% ipython --no-banner

In [1]: import numpy as np

In [2]: np.set_printoptions(precision=3, suppress=True, linewidth=140)

In [3]: X = np.array([[5, -9, -3, 5, 1],
   ...:     [-5, -9, -3, 0, 1],
   ...:     [-4, -9, -3, 0, 5],
   ...:     [2, 0, 0, 0, 3],
   ...:     [4, 3, 1, -5, -1],
   ...:     [0, 9, 3, 5, -2]])

In [4]: print(X)
[[ 5 -9 -3  5  1]
 [-5 -9 -3  0  1]
 [-4 -9 -3  0  5]
 [ 2  0  0  0  3]
 [ 4  3  1 -5 -1]
 [ 0  9  3  5 -2]]

In [5]: print(np.round(X @ np.linalg.pinv(X) @ X, 3) + 0)
[[ 5. -9. -3.  5.  1.]
 [-5. -9. -3.  0.  1.]
 [-4. -9. -3.  0.  5.]
 [ 2.  0.  0.  0.  3.]
 [ 4.  3.  1. -5. -1.]
 [ 0.  9.  3.  5. -2.]]

In [6]: try:
   ...:     np.linalg.inv(X)
   ...: except np.linalg.LinAlgError as e:
   ...:     print(repr(e))
   ...: 
LinAlgError('Last 2 dimensions of the array must be square')

In [7]: print(round(float(np.trace(np.linalg.pinv(X) @ X)), 3))
4.0

In [8]: print(round(np.linalg.norm(X, 2), 3))
20.05

In [9]: print(np.linalg.norm(X, axis=0))
[ 9.274 18.248  6.083  8.66   6.403]

In [10]: print(X[3] @ X[2])
7

In [11]: print(np.linalg.norm(X, axis=1).argmax())
0

In [12]: print(np.round(np.linalg.norm(X[3] - X[2]), 3))
11.402

In [13]: W1 = np.array([[-1, 2, -1, -2, 1, 1],
    ...:     [1, 0, 2, -2, 1, 1],
    ...:     [0, -1, -2, 0, -1, -2],
    ...:     [-2, 2, 1, -2, 1, -2],
    ...:     [2, -1, -1, -1, 0, 2]])

In [14]: b = np.array([2, 1, 1, 2, 0, 0])

In [15]: H = np.maximum(X @ W1 + b, 0)

In [16]: print(H)
[[ 0 23  0  0  4  0]
 [ 0  0  0 29  0  0]
 [ 7  0  0 23  0  3]
 [ 6  2  0  0  2  8]
 [ 9  0  0  0  1 13]
 [ 0 10 20  0 11  0]]

In [17]: print(np.linalg.matrix_rank(H))
6

In [18]: print((H > 0).mean(axis=0))
[0.5   0.5   0.167 0.333 0.667 0.5  ]

In [19]: C = np.array([[1, 0, 4], [0, 1, 4], [3, 5, 5], [0, 4, 2], [2, 5, 1], [4, 0, 4]])

In [20]: print(W1 @ C)
[[  2  -6   0]
 [ 13   7  15]
 [-16 -16 -23]
 [ -5   4  -6]
 [  7 -10   5]]

In [21]: print(H @ C)
[[  8  43  96]
 [  0 116  58]
 [ 19  92  86]
 [ 42  12  66]
 [ 63   5  89]
 [ 82 165 151]]
